>>> import numpy as np
>>> import numpy.linalg as la
>>> np.set_printoptions(precision=2, suppress=True, linewidth=100, floatmode="fixed")
>>> M = np.load("dump.npy")
>>> M
array([[ 0.10, -0.10,  0.50],
       [-0.97,  1.63,  0.63],
       [-0.90,  1.20,  0.90]])
>>> q, r_ = la.qr(M)
>>> np.round(np.trace(q @ q.T), 2)
np.float64(3.0)
>>> q.shape, r_.shape
((3, 3), (3, 3))
>>> round(float(abs(r_[0, 0])), 2), np.round(la.norm(M[:, 0]), 2)
(1.33, np.float64(1.33))
>>> A2 = M / np.sqrt((M ** 2).mean(axis=1, keepdims=True))
>>> la.matrix_rank(M - M.mean(axis=1, keepdims=True))
np.int64(2)
>>> A2[0]
array([ 0.33, -0.33,  1.67])
>>> M - M.mean(axis=1, keepdims=True)
array([[-0.07, -0.27,  0.33],
       [-1.40,  1.20,  0.20],
       [-1.30,  0.80,  0.50]])
>>> np.allclose(M @ M.T, M.T @ M)
False
>>> np.allclose(M, M.T)
False
>>> la.matrix_power(M, 3)
array([[-0.84,  1.25,  0.49],
       [-4.63,  7.28,  2.09],
       [-4.24,  6.64,  1.94]])
>>> assert M == M.T
Traceback (most recent call last):
  File "<python-input-16>", line 1, in <module>
    assert M == M.T
           ^^^^^^^^
ValueError: The truth value of an array with more than one element is ambiguous. Use a.any() or a.all()
>>> round(float(la.norm(M[2] - M[1])), 2)
0.51
>>> round(la.norm(M, 2), 2)
np.float64(2.64)
>>> np.round(M[2] @ M[1], 2)
np.float64(3.4)
>>> la.norm(M, axis=0)
array([1.33, 2.03, 1.21])
>>> mat = np.load("layer8.npy")
>>> mat
array([[ 0.00,  3.00,  0.00,  0.00,  0.00,  0.00,  0.00,  0.00],
       [ 3.00,  0.00,  3.00,  0.00,  0.00,  0.00,  0.00,  0.00],
       [ 0.00,  3.00, -4.00,  3.00,  0.00,  0.00,  0.00,  0.00],
       [ 0.00,  0.00,  3.00, -4.00,  3.00,  0.00,  0.00,  0.00],
       [ 0.00,  0.00,  0.00,  3.00, -3.00,  3.00,  0.00,  0.00],
       [ 0.00,  0.00,  0.00,  0.00,  3.00,  5.00,  3.00,  0.00],
       [ 0.00,  0.00,  0.00,  0.00,  0.00,  3.00,  5.00,  3.00],
       [ 0.00,  0.00,  0.00,  0.00,  0.00,  0.00,  3.00, -5.00]])
>>> # equal to its transpose
>>> rng = np.random.default_rng(2298)
>>> lab = rng.permutation(8)
>>> lab
array([0, 1, 3, 6, 5, 7, 4, 2])
>>> A2 = mat[lab][:, lab]
>>> A2
array([[ 0.00,  3.00,  0.00,  0.00,  0.00,  0.00,  0.00,  0.00],
       [ 3.00,  0.00,  0.00,  0.00,  0.00,  0.00,  0.00,  3.00],
       [ 0.00,  0.00, -4.00,  0.00,  0.00,  0.00,  3.00,  3.00],
       [ 0.00,  0.00,  0.00,  5.00,  3.00,  3.00,  0.00,  0.00],
       [ 0.00,  0.00,  0.00,  3.00,  5.00,  0.00,  3.00,  0.00],
       [ 0.00,  0.00,  0.00,  3.00,  0.00, -5.00,  0.00,  0.00],
       [ 0.00,  0.00,  3.00,  0.00,  3.00,  0.00, -3.00,  0.00],
       [ 0.00,  3.00,  3.00,  0.00,  0.00,  0.00,  0.00, -4.00]])
>>> np.trace(A2)
np.float64(-6.0)
>>> np.sort(np.abs(la.eigvals(A2)))
array([0.04, 2.27, 3.36, 3.82, 5.14, 5.92, 8.55, 8.74])
>>> la.matrix_rank(A2, rtol=0.1)
np.int64(7)
>>> F = np.load("sample1.npy")
>>> F
array([[ 1,  0,  0,  0,  0,  0],
       [ 4, -5,  0,  0,  0,  0],
       [ 5, -1,  2,  0,  0,  0],
       [ 5, -3, -3,  0,  0,  0],
       [ 5, -4,  2, -5,  0,  0],
       [-1, -4, -4,  0,  5,  1]])
>>> F @ F
array([[  1,   0,   0,   0,   0,   0],
       [-16,  25,   0,   0,   0,   0],
       [ 11,   3,   4,   0,   0,   0],
       [-22,  18,  -6,   0,   0,   0],
       [-26,  33,  19,   0,   0,   0],
       [-13,   0,  -2, -25,   5,   1]])
>>> [int(la.matrix_rank(la.matrix_power(F, p))) for p in range(1, 7)]
[5, 4, 4, 4, 4, 4]
>>> feats = np.loadtxt("mat.csv", delimiter=",")
>>> feats
array([[5.00, 1.00, 1.00, 1.00],
       [1.00, 5.00, 1.00, 1.00],
       [1.00, 1.00, 5.00, 1.00],
       [1.00, 1.00, 1.00, 5.00]])
>>> low = la.cholesky(feats)
>>> feats / np.sqrt(np.outer(np.diag(feats), np.diag(feats)))
array([[1.00, 0.20, 0.20, 0.20],
       [0.20, 1.00, 0.20, 0.20],
       [0.20, 0.20, 1.00, 0.20],
       [0.20, 0.20, 0.20, 1.00]])
>>> low @ low.T
array([[5.00, 1.00, 1.00, 1.00],
       [1.00, 5.00, 1.00, 1.00],
       [1.00, 1.00, 5.00, 1.00],
       [1.00, 1.00, 1.00, 5.00]])
>>> low
array([[2.24, 0.00, 0.00, 0.00],
       [0.45, 2.19, 0.00, 0.00],
       [0.45, 0.37, 2.16, 0.00],
       [0.45, 0.37, 0.31, 2.14]])
>>> np.diag(low) ** 2
array([5.00, 4.80, 4.67, 4.57])
>>> Uu, sv = la.svd(mat)
Traceback (most recent call last):
  File "<python-input-43>", line 1, in <module>
    Uu, sv = la.svd(mat)
    ^^^^^^
ValueError: too many values to unpack (expected 2)
>>> Uu, sv, VT = la.svd(mat, full_matrices=False)
>>> Uu.shape, sv.shape, VT.shape
((8, 8), (8,), (8, 8))
>>> np.round(np.sqrt((sv ** 2).sum()), 2), round(la.norm(mat), 2)
(np.float64(15.56), np.float64(15.56))
